% python3 -q
>>> import numpy as np
>>> np.set_printoptions(precision=1, suppress=True, linewidth=140, legacy="1.25")
>>> tidy = lambda a: np.round(a, 1) + 0
>>> m1 = np.array([[9, 4, 0, 0, 0, 0],
...     [2, 7, 0, 0, 0, 0],
...     [9, 6, 0, 0, 0, 0],
...     [0, 0, 9, 4, 0, 0],
...     [0, 0, 2, 7, 0, 0],
...     [0, 0, 9, 6, 0, 0],
...     [0, 0, 0, 0, 9, 4],
...     [0, 0, 0, 0, 2, 7],
...     [0, 0, 0, 0, 9, 6]])
>>> m1
array([[9, 4, 0, 0, 0, 0],
       [2, 7, 0, 0, 0, 0],
       [9, 6, 0, 0, 0, 0],
       [0, 0, 9, 4, 0, 0],
       [0, 0, 2, 7, 0, 0],
       [0, 0, 9, 6, 0, 0],
       [0, 0, 0, 0, 9, 4],
       [0, 0, 0, 0, 2, 7],
       [0, 0, 0, 0, 9, 6]])
>>> B = m1 / np.linalg.norm(m1, axis=1, keepdims=True)
>>> cov = B @ B.T
>>> np.argwhere(np.triu(np.abs(cov) > 0.95, 1))
array([[0, 2],
       [3, 5],
       [6, 8]])
>>> tidy(cov[8])
array([0. , 0. , 0. , 0. , 0. , 0. , 1. , 0.8, 1. ])
>>> np.degrees(np.arccos(np.clip(cov[8, 4], -1, 1)))
90.0
>>> (np.abs(cov) > 0.9).astype(int)
array([[1, 0, 1, 0, 0, 0, 0, 0, 0],
       [0, 1, 0, 0, 0, 0, 0, 0, 0],
       [1, 0, 1, 0, 0, 0, 0, 0, 0],
       [0, 0, 0, 1, 0, 1, 0, 0, 0],
       [0, 0, 0, 0, 1, 0, 0, 0, 0],
       [0, 0, 0, 1, 0, 1, 0, 0, 0],
       [0, 0, 0, 0, 0, 0, 1, 0, 1],
       [0, 0, 0, 0, 0, 0, 0, 1, 0],
       [0, 0, 0, 0, 0, 0, 1, 0, 1]])
>>> tidy(np.linalg.norm(B, axis=1))
array([1., 1., 1., 1., 1., 1., 1., 1., 1.])
>>> (cov - 2 * np.eye(9)).round(6).argmax(axis=1)
array([2, 2, 0, 5, 5, 3, 8, 8, 6])
>>> tidy(cov)
array([[1. , 0.6, 1. , 0. , 0. , 0. , 0. , 0. , 0. ],
       [0.6, 1. , 0.8, 0. , 0. , 0. , 0. , 0. , 0. ],
       [1. , 0.8, 1. , 0. , 0. , 0. , 0. , 0. , 0. ],
       [0. , 0. , 0. , 1. , 0.6, 1. , 0. , 0. , 0. ],
       [0. , 0. , 0. , 0.6, 1. , 0.8, 0. , 0. , 0. ],
       [0. , 0. , 0. , 1. , 0.8, 1. , 0. , 0. , 0. ],
       [0. , 0. , 0. , 0. , 0. , 0. , 1. , 0.6, 1. ],
       [0. , 0. , 0. , 0. , 0. , 0. , 0.6, 1. , 0.8],
       [0. , 0. , 0. , 0. , 0. , 0. , 1. , 0.8, 1. ]])
